In [1]: import numpy as np

In [2]: import numpy.linalg as la

In [3]: np.set_printoptions(suppress=True, linewidth=120)

In [4]: m1 = np.loadtxt("run6.csv", delimiter=",")

In [5]: print(m1)
[[3. 3. 1.]
 [3. 3. 3.]
 [1. 3. 3.]]

In [6]: np.round(np.poly(m1), 2)
Out[6]: array([ 1., -9.,  8., 12.])

In [7]: np.einsum("ii->", m1)
Out[7]: np.float64(9.0)

In [8]: vals, evecs = la.eig(m1)

In [9]: print(np.round(m1 @ evecs[:, 0] - vals[0] * evecs[:, 0], 2) + 0)
[0. 0. 0.]

In [10]: np.round(np.sort(la.eigvals(la.inv(m1))), 2)
Out[10]: array([-1.3 ,  0.13,  0.5 ])

In [11]: np.round(np.sort(la.eigvals(m1 @ m1)), 2)
Out[11]: array([ 0.6,  4. , 60.4])

In [12]: round(float(np.prod(vals)), 2)
Out[12]: -12.0

In [13]: J = np.load("case17.npy")

In [14]: J
Out[14]: 
array([[-1.,  0., -2.,  0., -2.],
       [ 0., -1.,  0., -2.,  0.],
       [-2.,  0., -1.,  0., -2.],
       [ 0., -2.,  0., -1.,  0.],
       [-2.,  0., -2.,  0., -1.]])

In [15]: print(np.einsum("ij,ji->", J, J))
37.0

In [16]: round(float(la.det(J[::-1])), 2)
Out[16]: 15.0

In [17]: np.round(la.eigvals(J), 2)
Out[17]: array([ 1., -5.,  1., -3.,  1.])

In [18]: np.round(np.poly(J), 2)
Out[18]: array([  1.,   5.,  -6., -22.,  37., -15.])

In [19]: ang = np.deg2rad(36)

In [20]: F = np.eye(3)

In [21]: F[np.ix_([0, 2], [0, 2])] = [[np.cos(ang), -np.sin(ang)], [np.sin(ang), np.cos(ang)]]

In [22]: F.round(2)
Out[22]: 
array([[ 0.81,  0.  , -0.59],
       [ 0.  ,  1.  ,  0.  ],
       [ 0.59,  0.  ,  0.81]])

In [23]: ang = np.radians(15)

In [24]: r_ = np.eye(3)

In [25]: r_[2, 2] = r_[0, 0] = np.cos(ang)

In [26]: r_[2, 0], r_[0, 2] = -np.sin(ang), np.sin(ang)

In [27]: r_.round(2)
Out[27]: 
array([[ 0.97,  0.  ,  0.26],
       [ 0.  ,  1.  ,  0.  ],
       [-0.26,  0.  ,  0.97]])

In [28]: out = F @ r_.T

In [29]: print(round(float(la.det(r_)), 2), round(np.trace(r_), 2))
1.0 2.93

In [30]: np.round(la.det(F), 2)
Out[30]: np.float64(1.0)

In [31]: print((la.matrix_power((F != 0) + (F.T != 0) + np.eye(3), 3) > 0).astype(int))
[[1 0 1]
 [0 1 0]
 [1 0 1]]

In [32]: print((F != 0).astype(int))
[[1 0 1]
 [0 1 0]
 [1 0 1]]

In [33]: M = np.load("layer19.npy")

In [34]: print(M)
[[ 0  2  0  0]
 [ 1 -2  0  0]
 [ 0  0  0  2]
 [ 0  0  1 -2]]

In [35]: rng = np.random.default_rng(4)

In [36]: z = rng.permutation(4)

In [37]: z
Out[37]: array([3, 0, 1, 2])

In [38]: out = M[z][:, z]

In [39]: np.round(np.sort(np.abs(la.eigvals(out))), 2)
Out[39]: array([0.73, 0.73, 2.73, 2.73])

In [40]: np.diag(out)
Out[40]: array([-2,  0, -2,  0])

In [41]: out
Out[41]: 
array([[-2,  0,  0,  1],
       [ 0,  0,  2,  0],
       [ 0,  1, -2,  0],
       [ 2,  0,  0,  0]])

In [42]: np.allclose(out, M)
Out[42]: False

In [43]: u = np.array([5, 5, 1])

In [44]: np.correlate(M[3], M[0], "full")
Out[44]: array([ 0,  0,  0,  0,  2, -4,  0])

In [45]: np.array([np.convolve(row, u, "same") for row in M])
Out[45]: 
array([[10, 10,  2,  0],
       [-5, -9, -2,  0],
       [ 0,  0, 10, 10],
       [ 0,  5, -5, -9]])

In [46]: np.convolve(M[3], u)
Out[46]: array([ 0,  0,  5, -5, -9, -2])

In [47]: np.polyval(u, M[3])
Out[47]: array([ 1,  1, 11, 11])

In [48]: K = np.array([[0, 0, 0], [0, 9, 15], [0, 15, 25]])

In [49]: K
Out[49]: 
array([[ 0,  0,  0],
       [ 0,  9, 15],
       [ 0, 15, 25]])

In [50]: rank = la.matrix_rank(K)

In [51]: print(rank)
1

In [52]: ns = la.svd(K)[2][rank:].T

In [53]: np.allclose(K @ ns, 0)
Out[53]: True

In [54]: print([int(la.matrix_rank(K[:i])) for i in range(1, len(K) + 1)])
[0, 1, 1]

In [55]: [int(la.matrix_rank(np.delete(K, i, axis=0))) for i in range(3)]
Out[55]: [1, 1, 1]

In [56]: la.matrix_rank(K.T @ K), la.matrix_rank(K @ K.T)
Out[56]: (np.int64(1), np.int64(1))

In [57]: ns.shape
Out[57]: (3, 2)

In [58]: Uu, sigma, Vt = la.svd(K)

In [59]: evecs = Vt[:(sigma > 1e-8).sum()]

In [60]: vec = K[1] + -1 * K[2] + rng.integers(2) * np.eye(3)[1]

In [61]: vec
Out[61]: array([  0.,  -5., -10.])

In [62]: np.allclose(evecs.T @ evecs @ vec, vec)
Out[62]: False

In [63]: out = np.array([[0, 2], [1, 1]])

In [64]: C = np.array([[3, -3], [3, -2]])

In [65]: mat = np.kron(out, C)

In [66]: mat
Out[66]: 
array([[ 0,  0,  6, -6],
       [ 0,  0,  6, -4],
       [ 3, -3,  3, -3],
       [ 3, -2,  3, -2]])

In [67]: Uu, sigma, Vt = la.svd(mat, full_matrices=False)

In [68]: print((sigma > 1e-8).sum())
4

In [69]: np.round(sigma / sigma[0], 2)
Out[69]: array([1.  , 0.38, 0.1 , 0.04])

In [70]: print(round(float(np.sqrt((sigma ** 2).sum())), 2), np.round(la.norm(mat), 2))
13.64 13.64

In [71]: print(np.round(np.cumsum(sigma ** 2) / np.sum(sigma ** 2), 2))
[0.86 0.99 1.   1.  ]

In [72]: np.round(np.abs(Vt[0]), 2)
Out[72]: array([0.18, 0.15, 0.74, 0.63])

In [73]: np.round(Uu.T @ Uu, 2) + 0
Out[73]: 
array([[1., 0., 0., 0.],
       [0., 1., 0., 0.],
       [0., 0., 1., 0.],
       [0., 0., 0., 1.]])

In [74]: print(np.abs(Uu[:, 0]).round(6).argmax())
0

In [75]: (m1 + m1.T) / 2
Out[75]: 
array([[3., 3., 1.],
       [3., 3., 3.],
       [1., 3., 3.]])

In [76]: np.round(la.det(m1), 2)
Out[76]: np.float64(-12.0)

In [77]: print((m1 - m1.T) / 2)
[[0. 0. 0.]
 [0. 0. 0.]
 [0. 0. 0.]]

In [78]: round(np.abs(la.eigvals(m1)).max(), 2)
Out[78]: np.float64(7.77)

In [79]: np.allclose(m1 @ m1.T, m1.T @ m1)
Out[79]: True

In [80]: la.lstsq(K[:-1].T, K[-1])[2]
Out[80]: np.int32(1)

In [81]: round(np.trace(la.pinv(K) @ K), 2)
Out[81]: np.float64(1.0)

In [82]: np.abs(np.diag(la.qr(K)[1])) > 1e-9
Out[82]: array([False,  True, False])

In [83]: np.unique(K.round(6), axis=0).shape
Out[83]: (3, 3)

In [84]: la.inv(K)
LinAlgError: Singular matrix


In [85]: u = np.array([3, 1, 1, 3])

In [86]: out = mat + np.outer(u, np.eye(4)[1])

In [87]: np.round(la.det(out) / la.det(mat), 2), round(1 + la.solve(mat, u)[1], 2)
Out[87]: (np.float64(4.0), np.float64(4.0))

In [88]: out
Out[88]: 
array([[ 0.,  3.,  6., -6.],
       [ 0.,  1.,  6., -4.],
       [ 3., -2.,  3., -3.],
       [ 3.,  1.,  3., -2.]])

In [89]: feats = np.loadtxt("sample7.csv", delimiter=",")

In [90]: feats
Out[90]: 
array([[ 2.,  0.,  0., -2.],
       [ 4., -2.,  0., -2.],
       [ 4.,  0., -2., -2.],
       [ 4.,  0.,  0., -4.]])

In [91]: Uu, sigma, Vt = la.svd(feats)

In [92]: evecs = Vt[:(sigma > 1e-8).sum()]

In [93]: vec = feats[1] + 4 * feats[3] + rng.integers(2) * np.eye(4)[0]

In [94]: vec
Out[94]: array([ 21.,  -2.,   0., -18.])

In [95]: np.allclose(evecs.T @ evecs @ vec, vec)
Out[95]: False

In [96]: round(float(la.norm(vec - evecs.T @ evecs @ vec)), 2)
Out[96]: 0.5

In [97]: W1 = np.array([[0, -2, 0, -3, 2],
    ...:     [0, 0, 2, 2, -1],
    ...:     [-2, 0, 1, -2, -2],
    ...:     [-2, 0, -3, 2, 2]])

In [98]: b = np.array([-9, -5, 9, -2, 9])

In [99]: hid = np.maximum(feats @ W1 + b, 0)

In [100]: print((hid > 0).astype(int))
[[0 0 1 0 1]
 [0 0 1 0 1]
 [0 0 1 0 1]
 [0 0 1 0 1]]

In [101]: (hid > 0).mean(axis=0)
Out[101]: array([0., 0., 1., 0., 1.])

In [102]: C = np.array([[1, 2], [0, 0], [0, 1], [1, 0], [1, 1]])

In [103]: hid @ C
Out[103]: 
array([[ 9., 24.],
       [15., 26.],
       [17., 30.],
       [ 9., 30.]])

In [104]: X = np.maximum(np.array([[9, 6],
     ...:     [3, -9],
     ...:     [1, -3],
     ...:     [-6, -3],
     ...:     [2, 6],
     ...:     [-8, -3],
     ...:     [5, -4],
     ...:     [-7, 8],
     ...:     [-3, 3],
     ...:     [9, -5],
     ...:     [1, 2],
     ...:     [2, -6],
     ...:     [-1, 0],
     ...:     [7, -3],
     ...:     [4, -2],
     ...:     [-8, 1],
     ...:     [-9, 8],
     ...:     [2, 8],
     ...:     [1, -4],
     ...:     [8, -5],
     ...:     [1, -3]]) @ np.array([[1, -3, 1], [-1, 0, 0]]) + np.array([-3, 2, -2]), 0)

In [105]: X
Out[105]: 
array([[ 0,  0,  7],
       [ 9,  0,  1],
       [ 1,  0,  0],
       [ 0, 20,  0],
       [ 0,  0,  0],
       [ 0, 26,  0],
       [ 6,  0,  3],
       [ 0, 23,  0],
       [ 0, 11,  0],
       [11,  0,  7],
       [ 0,  0,  0],
       [ 5,  0,  0],
       [ 0,  5,  0],
       [ 7,  0,  5],
       [ 3,  0,  2],
       [ 0, 26,  0],
       [ 0, 29,  0],
       [ 0,  0,  0],
       [ 2,  0,  0],
       [10,  0,  6],
       [ 1,  0,  0]])

In [106]: vec = np.array([5, 2, 4])

In [107]: target = X @ vec

In [108]: b, lr = np.zeros(3), 1 / la.norm(X, 2) ** 2

In [109]: for i in range(4):
     ...:     b -= lr * X.T @ (X @ b - target)
     ...:     if i % 1 == 0: print(i, round(la.norm(X @ b - target), 2))
     ...: 
0 122.83
1 102.57
2 85.68
3 71.61

In [110]: round(float(la.cond(X)), 2)
Out[110]: 7.45

In [111]: Xs = X - X.mean(axis=1)
ValueError: operands could not be broadcast together with shapes (21,3) (21,) 


In [112]: Xs = X - X.mean(axis=0)

In [113]: Uu, sigma, Vt = la.svd(Xs, full_matrices=False)

In [114]: print(np.abs(Uu[:, 0]).argmax())
16

In [115]: np.abs(Vt[0]).argmax()
Out[115]: np.int64(1)

In [116]: round(float((sigma ** 2).sum() ** 2 / (sigma ** 4).sum()), 2)
Out[116]: 1.27

In [117]: la.matrix_rank(Xs)
Out[117]: np.int64(3)
